$ ipython --no-banner

In [1]: import numpy as np

In [2]: from numpy import linalg as LA

In [3]: np.set_printoptions(suppress=True, linewidth=120)

In [4]: Y = np.array([[-5], [3], [3], [0]])

In [5]: E = np.block([[np.zeros((4, 4)), Y], [Y.T, np.zeros((1, 1))]])

In [6]: E
Out[6]: 
array([[ 0.,  0.,  0.,  0., -5.],
       [ 0.,  0.,  0.,  0.,  3.],
       [ 0.,  0.,  0.,  0.,  3.],
       [ 0.,  0.,  0.,  0.,  0.],
       [-5.,  3.,  3.,  0.,  0.]])

In [7]: # symmetric, so the eigenvalues are real

In [8]: np.round(LA.det(E[::-1]), 2)
Out[8]: np.float64(0.0)

In [9]: print(np.kron(np.eye(2, dtype=int), E))
[[ 0.  0.  0.  0. -5.  0.  0.  0.  0. -0.]
 [ 0.  0.  0.  0.  3.  0.  0.  0.  0.  0.]
 [ 0.  0.  0.  0.  3.  0.  0.  0.  0.  0.]
 [ 0.  0.  0.  0.  0.  0.  0.  0.  0.  0.]
 [-5.  3.  3.  0.  0. -0.  0.  0.  0.  0.]
 [ 0.  0.  0.  0. -0.  0.  0.  0.  0. -5.]
 [ 0.  0.  0.  0.  0.  0.  0.  0.  0.  3.]
 [ 0.  0.  0.  0.  0.  0.  0.  0.  0.  3.]
 [ 0.  0.  0.  0.  0.  0.  0.  0.  0.  0.]
 [-0.  0.  0.  0.  0. -5.  3.  3.  0.  0.]]

In [10]: np.round(np.poly(E), 2) + 0
Out[10]: array([  1.,   0., -43.,   0.,   0.,   0.])

In [11]: round(float(LA.det(E.T)), 2)
Out[11]: 0.0

In [12]: np.einsum("ii->", E)
Out[12]: np.float64(0.0)

In [13]: rng = np.random.default_rng(7809)

In [14]: Y = E + rng.integers(-2, 3, (5, 2)) @ rng.integers(-2, 3, (2, 5))

In [15]: Y
Out[15]: 
array([[ 0.,  2., -1.,  2., -5.],
       [ 2., -8.,  2., -2.,  1.],
       [-1., -2.,  2., -5.,  4.],
       [-2.,  2.,  1., -4.,  2.],
       [-6.,  7.,  2.,  1.,  1.]])

In [16]: np.round(LA.svd(Y - E, compute_uv=False), 2) + 0
Out[16]: array([10.91,  7.35,  0.  ,  0.  ,  0.  ])

In [17]: Y - E
Out[17]: 
array([[ 0.,  2., -1.,  2.,  0.],
       [ 2., -8.,  2., -2., -2.],
       [-1., -2.,  2., -5.,  1.],
       [-2.,  2.,  1., -4.,  2.],
       [-1.,  4., -1.,  1.,  1.]])

In [18]: np.abs(Y - E).sum(axis=1)
Out[18]: array([ 5., 16., 11., 11.,  8.])

In [19]: Uu, sigma, Vh = LA.svd(Y)

In [20]: V = Vh[:(sigma > 1e-8).sum()]

In [21]: x0 = Y[4] + -1 * Y[1] + rng.integers(2) * np.eye(5)[0]

In [22]: x0
Out[22]: array([-8., 15.,  0.,  3.,  0.])

In [23]: LA.matrix_rank(np.vstack([Y, x0]))
Out[23]: np.int64(4)

In [24]: np.allclose(V.T @ V @ x0, x0)
Out[24]: True

In [25]: rk = LA.matrix_rank(E)

In [26]: print(rk)
2

In [27]: ns = LA.svd(E)[2][rk:].T

In [28]: print(LA.matrix_rank(E.T @ E), LA.matrix_rank(E @ E.T))
2 2

In [29]: np.round(ns @ ns.T, 2)
Out[29]: 
array([[ 0.42,  0.35,  0.35,  0.  ,  0.  ],
       [ 0.35,  0.79, -0.21,  0.  ,  0.  ],
       [ 0.35, -0.21,  0.79,  0.  ,  0.  ],
       [ 0.  ,  0.  ,  0.  ,  1.  ,  0.  ],
       [ 0.  ,  0.  ,  0.  ,  0.  ,  0.  ]])

In [30]: [int(LA.matrix_rank(E[:, :j + 1])) for j in range(5)]
Out[30]: [1, 1, 1, 1, 2]

In [31]: np.allclose(E @ ns, 0)
Out[31]: True

In [32]: np.round(E @ ns, 2) + 0
Out[32]: 
array([[0., 0., 0.],
       [0., 0., 0.],
       [0., 0., 0.],
       [0., 0., 0.],
       [0., 0., 0.]])

In [33]: Uu, sigma, Vh = LA.svd(E)

In [34]: V = Vh[:(sigma > 1e-8).sum()]

In [35]: x0 = E[1] + 2 * E[2] + rng.integers(2) * np.eye(5)[0]

In [36]: x0
Out[36]: array([0., 0., 0., 0., 9.])

In [37]: np.allclose(V.T @ V @ x0, x0)
Out[37]: True

In [38]: round(float(LA.norm(x0 - V.T @ V @ x0)), 2)
Out[38]: 0.0

In [39]: np.round(V.T @ V, 2)
Out[39]: 
array([[ 0.58, -0.35, -0.35,  0.  ,  0.  ],
       [-0.35,  0.21,  0.21,  0.  ,  0.  ],
       [-0.35,  0.21,  0.21,  0.  ,  0.  ],
       [ 0.  ,  0.  ,  0.  ,  0.  ,  0.  ],
       [ 0.  ,  0.  ,  0.  ,  0.  ,  1.  ]])

In [40]: X = np.array([[9.0, 2.0, 6.0, 5.0, 0.0],
    ...:     [-5.0, -7.0, -2.0, -6.0, 0.0],
    ...:     [-3.0, 3.0, -8.0, 5.0, 0.0],
    ...:     [-5.0, 8.0, -5.0, 1.0, 0.0],
    ...:     [0.0, 0.0, 0.0, 0.0, 2.0]])

In [41]: Y = X / np.sqrt((X ** 2).mean(axis=1, keepdims=True))

In [42]: LA.matrix_rank(X - X.mean(axis=1, keepdims=True))
Out[42]: np.int64(4)

In [43]: print(Y[0].round(2))
[1.67 0.37 1.11 0.93 0.  ]

In [44]: np.round(LA.norm(Y, axis=1), 2)
Out[44]: array([2.24, 2.24, 2.24, 2.24, 2.24])
